$ python3 -q
>>> import numpy as np
>>> np.set_printoptions(precision=3, suppress=True, linewidth=140)
>>> def rnd(a):
...     return np.round(a, 3) + 0
... 
>>> F = np.array([[-3, 5, 3, -1, -4, 0, 3, 0, 1, 1],
...     [-2, 1, -4, 5, 3, 1, 0, 5, -1, 5],
...     [1, 4, -3, 1, 1, -4, -2, 3, -5, -2],
...     [2, 5, 2, 4, -3, 5, -5, 0, -4, -3],
...     [3, 0, -3, 4, 2, 3, 2, 5, 2, -4],
...     [3, -3, 0, -3, 1, -3, 4, -1, 3, 0]])
>>> F[3] = F[4]
>>> F
array([[-3,  5,  3, -1, -4,  0,  3,  0,  1,  1],
       [-2,  1, -4,  5,  3,  1,  0,  5, -1,  5],
       [ 1,  4, -3,  1,  1, -4, -2,  3, -5, -2],
       [ 3,  0, -3,  4,  2,  3,  2,  5,  2, -4],
       [ 3,  0, -3,  4,  2,  3,  2,  5,  2, -4],
       [ 3, -3,  0, -3,  1, -3,  4, -1,  3,  0]])
>>> U, sv, VT = np.linalg.svd(F)
>>> np.argmax(sv[:-1] / (sv[1:] + 1e-6)) + 1
np.int64(5)
>>> print(rnd(sv))
[15.396 10.89   8.281  7.75   5.895  0.   ]
>>> Y = U[:, :5] @ np.diag(sv[:5]) @ VT[:5]
>>> np.linalg.matrix_rank(Y)
np.int64(5)
>>> rnd(Y)
array([[-3.,  5.,  3., -1., -4.,  0.,  3.,  0.,  1.,  1.],
       [-2.,  1., -4.,  5.,  3.,  1.,  0.,  5., -1.,  5.],
       [ 1.,  4., -3.,  1.,  1., -4., -2.,  3., -5., -2.],
       [ 3.,  0., -3.,  4.,  2.,  3.,  2.,  5.,  2., -4.],
       [ 3.,  0., -3.,  4.,  2.,  3.,  2.,  5.,  2., -4.],
       [ 3., -3.,  0., -3.,  1., -3.,  4., -1.,  3.,  0.]])
>>> rnd(np.linalg.norm(F - Y) / np.linalg.norm(F))
np.float64(0.0)
>>> r0, v = F[4], F[1]
>>> print(r0 @ r0)
96
>>> pr = (r0 @ v) / (r0 @ r0) * r0
>>> print(np.outer(r0, v))
[[ -6   3 -12  15   9   3   0  15  -3  15]
 [  0   0   0   0   0   0   0   0   0   0]
 [  6  -3  12 -15  -9  -3   0 -15   3 -15]
 [ -8   4 -16  20  12   4   0  20  -4  20]
 [ -4   2  -8  10   6   2   0  10  -2  10]
 [ -6   3 -12  15   9   3   0  15  -3  15]
 [ -4   2  -8  10   6   2   0  10  -2  10]
 [-10   5 -20  25  15   5   0  25  -5  25]
 [ -4   2  -8  10   6   2   0  10  -2  10]
 [  8  -4  16 -20 -12  -4   0 -20   4 -20]]
>>> print(rnd(pr))
[ 1.188  0.    -1.188  1.583  0.792  1.188  0.792  1.979  0.792 -1.583]
>>> np.linalg.matrix_rank(np.outer(r0, v))
np.int64(1)
>>> U, sv, VT = np.linalg.svd(F)
>>> evecs = VT[:(sv > 1e-8).sum()]
>>> rng = np.random.default_rng(20)
>>> x0 = F[2] + 4 * F[5] + rng.integers(2) * np.eye(10)[6]
>>> print(x0)
[ 13.  -8.  -3. -11.   5. -16.  15.  -1.   7.  -2.]
>>> np.linalg.matrix_rank(np.vstack([F, x0]))
np.int64(6)
>>> rnd(np.linalg.norm(F))
np.float64(22.782)
>>> F - F[0]
array([[ 0,  0,  0,  0,  0,  0,  0,  0,  0,  0],
       [ 1, -4, -7,  6,  7,  1, -3,  5, -2,  4],
       [ 4, -1, -6,  2,  5, -4, -5,  3, -6, -3],
       [ 6, -5, -6,  5,  6,  3, -1,  5,  1, -5],
       [ 6, -5, -6,  5,  6,  3, -1,  5,  1, -5],
       [ 6, -8, -3, -2,  5, -3,  1, -1,  2, -1]])
>>> rnd(np.linalg.svd(F, compute_uv=False))
array([15.396, 10.89 ,  8.281,  7.75 ,  5.895,  0.   ])
>>> J = np.loadtxt("data.csv", delimiter=",")
>>> print(J)
[[-3. -2.  0.  0.  0.  0.  0.  0.  0.  0.  0.]
 [-2.  3. -2.  0.  0.  0.  0.  0.  0.  0.  0.]
 [ 0. -2.  2. -2.  0.  0.  0.  0.  0.  0.  0.]
 [ 0.  0. -2.  0. -2.  0.  0.  0.  0.  0.  0.]
 [ 0.  0.  0. -2. -3. -2.  0.  0.  0.  0.  0.]
 [ 0.  0.  0.  0. -2.  0. -2.  0.  0.  0.  0.]
 [ 0.  0.  0.  0.  0. -2.  1. -2.  0.  0.  0.]
 [ 0.  0.  0.  0.  0.  0. -2. -2. -2.  0.  0.]
 [ 0.  0.  0.  0.  0.  0.  0. -2. -3. -2.  0.]
 [ 0.  0.  0.  0.  0.  0.  0.  0. -2. -1. -2.]
 [ 0.  0.  0.  0.  0.  0.  0.  0.  0. -2.  2.]]
>>> r0, v = J[10], J[1]
>>> r0 @ r0
np.float64(8.0)
>>> pr = (r0 @ v) / (r0 @ r0) * r0
>>> np.outer(r0, v)
array([[-0.,  0., -0.,  0.,  0.,  0.,  0.,  0.,  0.,  0.,  0.],
       [-0.,  0., -0.,  0.,  0.,  0.,  0.,  0.,  0.,  0.,  0.],
       [-0.,  0., -0.,  0.,  0.,  0.,  0.,  0.,  0.,  0.,  0.],
       [-0.,  0., -0.,  0.,  0.,  0.,  0.,  0.,  0.,  0.,  0.],
       [-0.,  0., -0.,  0.,  0.,  0.,  0.,  0.,  0.,  0.,  0.],
       [-0.,  0., -0.,  0.,  0.,  0.,  0.,  0.,  0.,  0.,  0.],
       [-0.,  0., -0.,  0.,  0.,  0.,  0.,  0.,  0.,  0.,  0.],
       [-0.,  0., -0.,  0.,  0.,  0.,  0.,  0.,  0.,  0.,  0.],
       [-0.,  0., -0.,  0.,  0.,  0.,  0.,  0.,  0.,  0.,  0.],
       [ 4., -6.,  4., -0., -0., -0., -0., -0., -0., -0., -0.],
       [-4.,  6., -4.,  0.,  0.,  0.,  0.,  0.,  0.,  0.,  0.]])
>>> rnd(np.linalg.norm(r0 + v) ** 2 + np.linalg.norm(r0 - v) ** 2)
np.float64(50.0)
>>> np.argsort(-np.linalg.norm(F, axis=0).round(6), kind="stable")[:3]
array([7, 3, 9])
>>> np.linalg.matrix_rank(F, rtol=0.1)
np.int64(5)
>>> basis = np.sign(np.array([[1, 2, 2, 0], [0, 2, 1, 2], [0, 2, 0, 1], [2, 1, 1, 1]]))
>>> Y = (np.tril(basis, -1) + np.eye(4)) @ (np.triu(basis, 1) + np.eye(4))
>>> vals = np.array([-5, -4, -4, 2])
>>> data = np.rint(Y * vals @ np.linalg.inv(Y)) + 0
>>> data
array([[ -4.,   1.,   1.,  -1.],
       [ -6.,  -4.,  -6.,   6.],
       [-12.,   0., -16.,  12.],
       [-18.,   1., -17.,  13.]])
>>> np.linalg.cond(data) > 100
np.True_
>>> [round(float(x), 3) for x in np.linalg.svd(data, compute_uv=False)[:3]]
[37.766, 5.368, 3.853]
>>> rnd(np.abs(np.linalg.svd(data)[2][-1]))
array([0.042, 0.267, 0.563, 0.781])
>>> np.argsort(-np.linalg.norm(data, axis=0).round(6), kind="stable")[:3]
array([2, 0, 3])
>>> print(round(np.log10(np.linalg.cond(data))))
2
>>> vals, evecs = np.linalg.eig(data)
>>> print(rnd(data @ evecs[:, 0] - vals[0] * evecs[:, 0]))
[0. 0. 0. 0.]
>>> rnd(np.sort(np.linalg.eigvals(np.linalg.inv(data))))
array([-0.25, -0.25, -0.2 ,  0.5 ])
>>> rnd(np.sort(np.linalg.eigvals(data @ data)))
array([ 4., 16., 16., 25.])
>>> print(rnd(np.prod(vals)))
-160.0
>>> rnd(np.sort(np.linalg.eigvals(data.T)))
array([-5., -4., -4.,  2.])
>>> rnd(np.linalg.eigvals(data))
array([-4.,  2., -4., -5.])
>>> arr = np.load("dump.npy")
>>> arr
array([[ -5,  -3,   2,  -3,   2,   3,  -3,  -3,   1,   0,   2,  -1],
       [  0,   1,   2,   1,  -1,   3,   2,  -1,  -1,  -3,   1,   0],
       [-10,  -3,  -3,  -1,   2,   0,   3,  -3,  -3,  -2,  -2,  -2],
       [  5,   1,   2,   3,  -1,   0,  -3,  -1,   0,  -3,   1,   1],
       [  0,  -2,   3,  -1,  -3,   3,   3,   1,   1,  -2,   0,   0],
       [ -5,  -2,  -3,  -3,   1,   3,   3,   3,   1,   0,   2,  -1],
       [-15,   0,  -1,  -1,   0,   1,   1,  -2,  -3,   2,  -1,  -3],
       [  0,   3,  -1,   3,  -2,  -2,   1,  -1,  -2,  -1,   1,   0]])
>>> arr - arr[0]
array([[  0,   0,   0,   0,   0,   0,   0,   0,   0,   0,   0,   0],
       [  5,   4,   0,   4,  -3,   0,   5,   2,  -2,  -3,  -1,   1],
       [ -5,   0,  -5,   2,   0,  -3,   6,   0,  -4,  -2,  -4,  -1],
       [ 10,   4,   0,   6,  -3,  -3,   0,   2,  -1,  -3,  -1,   2],
       [  5,   1,   1,   2,  -5,   0,   6,   4,   0,  -2,  -2,   1],
       [  0,   1,  -5,   0,  -1,   0,   6,   6,   0,   0,   0,   0],
       [-10,   3,  -3,   2,  -2,  -2,   4,   1,  -4,   2,  -3,  -2],
       [  5,   6,  -3,   6,  -4,  -5,   4,   2,  -3,  -1,  -1,   1]])
>>> np.diff(arr, axis=0)
array([[  5,   4,   0,   4,  -3,   0,   5,   2,  -2,  -3,  -1,   1],
       [-10,  -4,  -5,  -2,   3,  -3,   1,  -2,  -2,   1,  -3,  -2],
       [ 15,   4,   5,   4,  -3,   0,  -6,   2,   3,  -1,   3,   3],
       [ -5,  -3,   1,  -4,  -2,   3,   6,   2,   1,   1,  -1,  -1],
       [ -5,   0,  -6,  -2,   4,   0,   0,   2,   0,   2,   2,  -1],
       [-10,   2,   2,   2,  -1,  -2,  -2,  -5,  -4,   2,  -3,  -2],
       [ 15,   3,   0,   4,  -2,  -3,   0,   1,   1,  -3,   2,   3]])
>>> np.count_nonzero(arr)
np.int64(82)
>>> rnd(np.linalg.svd(arr, compute_uv=False))
array([22.095,  9.546,  8.084,  7.942,  5.174,  4.09 ,  1.993,  1.678])
>>> arr.mean(axis=0)
array([-3.75 , -0.625,  0.125, -0.25 , -0.25 ,  1.375,  0.875, -0.875, -0.75 , -1.125,  0.5  , -0.75 ])
>>> print(arr.sum(axis=1))
[ -8   4 -24   5   3  -1 -22  -1]
>>> arr.shape
(8, 12)
>>> arr.sum(axis=0)
array([-30,  -5,   1,  -2,  -2,  11,   7,  -7,  -6,  -9,   4,  -6])
>>> K = np.loadtxt("test13.csv", delimiter=",")
>>> print(K)
[[ 0. -2. -2.  4.]
 [-5.  6.  1. -2.]
 [-5.  4.  3. -2.]
 [-5.  4.  1.  0.]]
>>> T = np.stack([K, -3 * K, K[::-1]])
>>> print(np.einsum("bij,cij->bc", T, T))
[[ 186. -558.   92.]
 [-558. 1674. -276.]
 [  92. -276.  186.]]
>>> T.shape
(3, 4, 4)
>>> print(np.linalg.matrix_rank(T.reshape(3, -1)))
2
>>> rnd(np.linalg.det(T))
array([0., 0., 0.])
>>> M = np.load("w.npy")
>>> M
array([[ -3,  -2,  -1,   0,   1,   2,   3,   4,   5,   6,   7,   8],
       [  9,  10,  11,  12,  13,  14,  15,  16,  17,  18,  19,  20],
       [ 21,  22,  23,  24,  25,  26,  27,  28,  29,  30,  31,  32],
       [ 33,  34,  35,  36,  37,  38,  39,  40,  41,  42,  43,  44],
       [ 45,  46,  47,  48,  49,  50,  51,  52,  53,  54,  55,  56],
       [ 57,  58,  59,  60,  61,  62,  63,  64,  65,  66,  67,  68],
       [ 69,  70,  71,  72,  73,  74,  75,  76,  77,  78,  79,  80],
       [ 81,  82,  83,  84,  85,  86,  87,  88,  89,  90,  91,  92],
       [ 93,  94,  95,  96,  97,  98,  99, 100, 101, 102, 103, 104],
       [105, 106, 107, 108, 109, 110, 111, 112, 113, 114, 115, 116],
       [117, 118, 119, 120, 121, 122, 123, 124, 125, 126, 127, 128],
       [129, 130, 131, 132, 133, 134, 135, 136, 137, 138, 139, 140]])
>>> # looks like rank 2
>>> x0 = np.array([0, 5, 2, 2, 2, 2, 1, 3, 4, 1, 3, 1])
>>> np.linalg.norm(M @ x0) <= np.linalg.norm(M, 2) * np.linalg.norm(x0) + 1e-9
np.True_
>>> np.sign((M @ x0).round(6))
array([1, 1, 1, 1, 1, 1, 1, 1, 1, 1, 1, 1])
>>> M @ (2 * x0)
array([ 128,  752, 1376, 2000, 2624, 3248, 3872, 4496, 5120, 5744, 6368, 6992])
>>> (M * x0).sum(axis=1)
array([  64,  376,  688, 1000, 1312, 1624, 1936, 2248, 2560, 2872, 3184, 3496])
>>> rnd(np.trace(np.linalg.pinv(M) @ M))
np.float64(2.0)
>>> np.unique(M.round(6), axis=0).shape
(12, 12)
>>> np.linalg.lstsq(M[:-1].T, M[-1])[2]
np.int32(2)
>>> rnd(M @ np.linalg.pinv(M) @ M)
array([[ -3.,  -2.,  -1.,   0.,   1.,   2.,   3.,   4.,   5.,   6.,   7.,   8.],
       [  9.,  10.,  11.,  12.,  13.,  14.,  15.,  16.,  17.,  18.,  19.,  20.],
       [ 21.,  22.,  23.,  24.,  25.,  26.,  27.,  28.,  29.,  30.,  31.,  32.],
       [ 33.,  34.,  35.,  36.,  37.,  38.,  39.,  40.,  41.,  42.,  43.,  44.],
       [ 45.,  46.,  47.,  48.,  49.,  50.,  51.,  52.,  53.,  54.,  55.,  56.],
       [ 57.,  58.,  59.,  60.,  61.,  62.,  63.,  64.,  65.,  66.,  67.,  68.],
       [ 69.,  70.,  71.,  72.,  73.,  74.,  75.,  76.,  77.,  78.,  79.,  80.],
       [ 81.,  82.,  83.,  84.,  85.,  86.,  87.,  88.,  89.,  90.,  91.,  92.],
       [ 93.,  94.,  95.,  96.,  97.,  98.,  99., 100., 101., 102., 103., 104.],
       [105., 106., 107., 108., 109., 110., 111., 112., 113., 114., 115., 116.],
       [117., 118., 119., 120., 121., 122., 123., 124., 125., 126., 127., 128.],
       [129., 130., 131., 132., 133., 134., 135., 136., 137., 138., 139., 140.]])
>>> th = np.radians(135)
>>> R = np.eye(12)
>>> R[3, 3] = R[0, 0] = np.cos(th)
>>> R[3, 0], R[0, 3] = -np.sin(th), np.sin(th)
>>> rnd(R)
array([[-0.707,  0.   ,  0.   ,  0.707,  0.   ,  0.   ,  0.   ,  0.   ,  0.   ,  0.   ,  0.   ,  0.   ],
       [ 0.   ,  1.   ,  0.   ,  0.   ,  0.   ,  0.   ,  0.   ,  0.   ,  0.   ,  0.   ,  0.   ,  0.   ],
       [ 0.   ,  0.   ,  1.   ,  0.   ,  0.   ,  0.   ,  0.   ,  0.   ,  0.   ,  0.   ,  0.   ,  0.   ],
       [-0.707,  0.   ,  0.   , -0.707,  0.   ,  0.   ,  0.   ,  0.   ,  0.   ,  0.   ,  0.   ,  0.   ],
       [ 0.   ,  0.   ,  0.   ,  0.   ,  1.   ,  0.   ,  0.   ,  0.   ,  0.   ,  0.   ,  0.   ,  0.   ],
       [ 0.   ,  0.   ,  0.   ,  0.   ,  0.   ,  1.   ,  0.   ,  0.   ,  0.   ,  0.   ,  0.   ,  0.   ],
       [ 0.   ,  0.   ,  0.   ,  0.   ,  0.   ,  0.   ,  1.   ,  0.   ,  0.   ,  0.   ,  0.   ,  0.   ],
       [ 0.   ,  0.   ,  0.   ,  0.   ,  0.   ,  0.   ,  0.   ,  1.   ,  0.   ,  0.   ,  0.   ,  0.   ],
       [ 0.   ,  0.   ,  0.   ,  0.   ,  0.   ,  0.   ,  0.   ,  0.   ,  1.   ,  0.   ,  0.   ,  0.   ],
       [ 0.   ,  0.   ,  0.   ,  0.   ,  0.   ,  0.   ,  0.   ,  0.   ,  0.   ,  1.   ,  0.   ,  0.   ],
       [ 0.   ,  0.   ,  0.   ,  0.   ,  0.   ,  0.   ,  0.   ,  0.   ,  0.   ,  0.   ,  1.   ,  0.   ],
       [ 0.   ,  0.   ,  0.   ,  0.   ,  0.   ,  0.   ,  0.   ,  0.   ,  0.   ,  0.   ,  0.   ,  1.   ]])
>>> Y = M @ R.T
>>> rnd(np.linalg.det(R)), rnd(np.trace(R))
(np.float64(1.0), np.float64(8.586))
>>> print(rnd(Y))
[[   2.121   -2.      -1.       2.121    1.       2.       3.       4.       5.       6.       7.       8.   ]
 [   2.121   10.      11.     -14.849   13.      14.      15.      16.      17.      18.      19.      20.   ]
 [   2.121   22.      23.     -31.82    25.      26.      27.      28.      29.      30.      31.      32.   ]
 [   2.121   34.      35.     -48.79    37.      38.      39.      40.      41.      42.      43.      44.   ]
 [   2.121   46.      47.     -65.761   49.      50.      51.      52.      53.      54.      55.      56.   ]
 [   2.121   58.      59.     -82.731   61.      62.      63.      64.      65.      66.      67.      68.   ]
 [   2.121   70.      71.     -99.702   73.      74.      75.      76.      77.      78.      79.      80.   ]
 [   2.121   82.      83.    -116.673   85.      86.      87.      88.      89.      90.      91.      92.   ]
 [   2.121   94.      95.    -133.643   97.      98.      99.     100.     101.     102.     103.     104.   ]
 [   2.121  106.     107.    -150.614  109.     110.     111.     112.     113.     114.     115.     116.   ]
 [   2.121  118.     119.    -167.584  121.     122.     123.     124.     125.     126.     127.     128.   ]
 [   2.121  130.     131.    -184.555  133.     134.     135.     136.     137.     138.     139.     140.   ]]
>>> np.allclose(np.linalg.norm(M, axis=1), np.linalg.norm(Y, axis=1))
True
>>> rnd(np.abs(Y - M).max(axis=0))
array([126.879,   0.   ,   0.   , 316.555,   0.   ,   0.   ,   0.   ,   0.   ,   0.   ,   0.   ,   0.   ,   0.   ])
